% python3 -q
>>> import numpy as np
>>> np.set_printoptions(suppress=True, linewidth=120)
>>> rd = lambda a: np.round(a, 3) + 0
>>> W0 = np.loadtxt("block4.csv", delimiter=",")
>>> W0
array([[ -3.,  -3.,  -3.,  -3.],
       [ -3.,  -6.,  -6.,  -6.],
       [ -3.,  -6.,  -9.,  -9.],
       [ -3.,  -6.,  -9., -12.]])
>>> # equal to its transpose
>>> rd(np.linalg.eigvalsh(W0).min())
np.float64(-24.873)
>>> np.all(np.linalg.eigvalsh(W0) > 0)
np.False_
>>> [round(float(np.linalg.det(W0[:i, :i])), 2) + 0 for i in range(1, 5)]
[-3.0, 9.0, -27.0, 81.0]
>>> x = np.array([0, 0, 0, 1])
>>> target = W0 @ x
>>> target
array([ -3.,  -6.,  -9., -12.])
>>> rd(np.linalg.solve(W0, target))
array([0., 0., 0., 1.])
>>> vals, evecs = np.linalg.eigvalsh(W0)
Traceback (most recent call last):
  File "<python-input-13>", line 1, in <module>
    vals, evecs = np.linalg.eigvalsh(W0)
    ^^^^^^^^^^^
ValueError: too many values to unpack (expected 2)
>>> vals, evecs = np.linalg.eigh(W0)
>>> rd(vals.sum()), np.trace(W0)
(np.float64(-30.0), np.float64(-30.0))
>>> rd(vals)
array([-24.873,  -3.   ,  -1.278,  -0.849])
>>> rd(evecs @ np.diag(vals) @ evecs.T)
array([[ -3.,  -3.,  -3.,  -3.],
       [ -3.,  -6.,  -6.,  -6.],
       [ -3.,  -6.,  -9.,  -9.],
       [ -3.,  -6.,  -9., -12.]])
>>> x = np.array([-3, 0, 1, 5])
>>> target = W0 @ x
>>> beta, lr = np.zeros(4), 1 / np.linalg.norm(W0, 2) ** 2
>>> for i in range(25):
...     beta -= lr * W0.T @ (W0 @ beta - target)
...     if i % 5 == 0: print(i, round(np.linalg.norm(W0 @ beta - target), 3))
... 
0 13.754
5 12.796
10 11.905
15 11.079
20 10.312
>>> rd(beta)
array([-0.134,  0.584,  1.818,  2.904])
>>> O, Rm = np.linalg.qr(W0)
>>> abs(Rm[0, 0]), rd(np.linalg.norm(W0[:, 0]))
(np.float64(6.0), np.float64(6.0))
>>> rd(np.abs(np.diag(Rm)))
array([6.   , 2.598, 2.449, 2.121])
>>> rd(O)
array([[-0.5  ,  0.866,  0.   ,  0.   ],
       [-0.5  , -0.289,  0.816,  0.   ],
       [-0.5  , -0.289, -0.408, -0.707],
       [-0.5  , -0.289, -0.408,  0.707]])
>>> M = np.load("w.npy")
>>> M
array([[ 3.,  3.,  4.,  2., -4.,  1.],
       [ 2.,  2.,  5., -2.,  3.,  4.],
       [ 3.,  2.,  1., -3., -5.,  5.],
       [ 0.,  0.,  0.,  0.,  2.,  0.],
       [ 0.,  0.,  0.,  2.,  1., -2.],
       [ 0.,  0.,  0.,  0.,  0.,  3.]])
>>> u = np.array([4, 2])
>>> np.cross(M[0, :3], M[5, :3])
array([0., 0., 0.])
>>> np.polyval(u, M[0])
array([ 14.,  14.,  18.,  10., -14.,   6.])
>>> rng = np.random.default_rng(538420)
>>> lab = rng.permutation(6)
>>> lab
array([5, 3, 0, 4, 2, 1])
>>> other = M[lab][:, lab]
>>> np.allclose(other, M)
False
>>> arr = np.load("data.npy")
>>> arr
array([[ 0.3  , -0.6  ,  0.1  ,  1.5  ,  0.2  , -0.3  , -1.   ],
       [-0.4  , -2.6  ,  0.6  ,  0.4  , -1.4  , -0.2  ,  0.5  ],
       [ 0.154, -0.268,  0.663, -0.347,  1.488,  0.286, -0.046],
       [ 0.4  , -1.2  , -0.2  , -0.5  , -0.3  ,  0.6  , -0.1  ],
       [ 0.1  , -0.3  ,  0.8  , -0.4  ,  1.5  ,  0.3  ,  0.   ]])
>>> theta = np.radians(15)
>>> Rm = np.eye(7)
>>> Rm[0, 0] = Rm[3, 3] = np.cos(theta)
>>> Rm[0, 3], Rm[3, 0] = -np.sin(theta), np.sin(theta)
>>> rd(Rm)
array([[ 0.966,  0.   ,  0.   , -0.259,  0.   ,  0.   ,  0.   ],
       [ 0.   ,  1.   ,  0.   ,  0.   ,  0.   ,  0.   ,  0.   ],
       [ 0.   ,  0.   ,  1.   ,  0.   ,  0.   ,  0.   ,  0.   ],
       [ 0.259,  0.   ,  0.   ,  0.966,  0.   ,  0.   ,  0.   ],
       [ 0.   ,  0.   ,  0.   ,  0.   ,  1.   ,  0.   ,  0.   ],
       [ 0.   ,  0.   ,  0.   ,  0.   ,  0.   ,  1.   ,  0.   ],
       [ 0.   ,  0.   ,  0.   ,  0.   ,  0.   ,  0.   ,  1.   ]])
>>> other = arr @ Rm.T
>>> np.allclose(np.linalg.norm(arr, axis=1), np.linalg.norm(other, axis=1))
True
>>> rd(np.linalg.det(Rm)), rd(np.trace(Rm))
(np.float64(1.0), np.float64(6.932))
>>> other = arr + rng.integers(-2, 3, (5, 4)) @ rng.integers(-2, 3, (4, 7))
>>> other
array([[-4.7  ,  0.4  , -6.9  ,  2.5  , -5.8  ,  0.7  , -5.   ],
       [-5.4  ,  3.4  , -3.4  ,  4.4  , -4.4  , -5.2  , -4.5  ],
       [ 3.154, -1.268, -1.337,  2.653, -0.512,  0.286,  4.954],
       [-3.6  ,  0.8  , -1.2  , -4.5  , -2.3  ,  2.6  , -8.1  ],
       [-1.9  , -2.3  ,  2.8  ,  3.6  ,  7.5  , -4.7  ,  5.   ]])
>>> rd(other - arr)
array([[-5.,  1., -7.,  1., -6.,  1., -4.],
       [-5.,  6., -4.,  4., -3., -5., -5.],
       [ 3., -1., -2.,  3., -2.,  0.,  5.],
       [-4.,  2., -1., -4., -2.,  2., -8.],
       [-2., -2.,  2.,  4.,  6., -5.,  5.]])
>>> np.linalg.matrix_rank(other - arr, tol=1e-8)
np.int64(4)
>>> rd(np.linalg.svd(other - arr, compute_uv=False))
array([18.082, 11.472,  8.775,  4.521,  0.   ])
>>> other = arr / np.sqrt((arr ** 2).mean(axis=1, keepdims=True))
>>> np.linalg.matrix_rank(arr - arr.mean(axis=1, keepdims=True))
np.int64(5)
>>> rd(other[3])
array([ 0.69 , -2.071, -0.345, -0.863, -0.518,  1.036, -0.173])
>>> rd(np.linalg.norm(other, axis=1))
array([2.646, 2.646, 2.646, 2.646, 2.646])
>>> Uu, sigma, Vt = np.linalg.svd(arr, full_matrices=False)
>>> np.abs(Uu[:, 0]).round(6).argmax()
np.int64(1)
>>> rd(sigma)
array([3.371, 2.423, 1.929, 1.057, 0.051])
>>> rd(np.sqrt((sigma ** 2).sum())), rd(np.linalg.norm(arr))
(np.float64(4.698), np.float64(4.698))
>>> rd(Uu.T @ Uu)
array([[1., 0., 0., 0., 0.],
       [0., 1., 0., 0., 0.],
       [0., 0., 1., 0., 0.],
       [0., 0., 0., 1., 0.],
       [0., 0., 0., 0., 1.]])
>>> rd(np.cumsum(sigma ** 2) / np.sum(sigma ** 2))
array([0.515, 0.781, 0.949, 1.   , 1.   ])
>>> K = np.load("arr.npy")
>>> K
array([[1.   , 0.2  , 0.04 , 0.008, 0.002, 0.   ],
       [0.2  , 1.   , 0.2  , 0.04 , 0.008, 0.002],
       [0.04 , 0.2  , 1.   , 0.2  , 0.04 , 0.008],
       [0.008, 0.04 , 0.2  , 1.   , 0.2  , 0.04 ],
       [0.002, 0.008, 0.04 , 0.2  , 1.   , 0.2  ],
       [0.   , 0.002, 0.008, 0.04 , 0.2  , 1.   ]])
>>> vals, evecs = np.linalg.eigh(K)
>>> x = np.array([3, 1, -1, -1, -3, 1])
>>> (np.sign(evecs[:, -1].round(6)) == np.sign(evecs[0, -1].round(6))).astype(int)
array([1, 1, 1, 1, 1, 1])
>>> rd(evecs * np.maximum(vals, 0) @ evecs.T)
array([[1.   , 0.2  , 0.04 , 0.008, 0.002, 0.   ],
       [0.2  , 1.   , 0.2  , 0.04 , 0.008, 0.002],
       [0.04 , 0.2  , 1.   , 0.2  , 0.04 , 0.008],
       [0.008, 0.04 , 0.2  , 1.   , 0.2  , 0.04 ],
       [0.002, 0.008, 0.04 , 0.2  , 1.   , 0.2  ],
       [0.   , 0.002, 0.008, 0.04 , 0.2  , 1.   ]])
>>> rd(np.linalg.eigvalsh(K[1:, 1:]))
array([0.696, 0.786, 0.948, 1.172, 1.399])
>>> rd(evecs * np.sqrt(vals) @ evecs.T)
array([[0.995, 0.1  , 0.015, 0.002, 0.001, 0.   ],
       [0.1  , 0.99 , 0.099, 0.015, 0.002, 0.001],
       [0.015, 0.099, 0.99 , 0.099, 0.015, 0.002],
       [0.002, 0.015, 0.099, 0.99 , 0.099, 0.015],
       [0.001, 0.002, 0.015, 0.099, 0.99 , 0.1  ],
       [0.   , 0.001, 0.002, 0.015, 0.1  , 0.995]])
>>> rd(x @ K @ x / (x @ x)), rd(vals[0]), rd(vals[-1])
(np.float64(1.041), np.float64(0.688), np.float64(1.423))
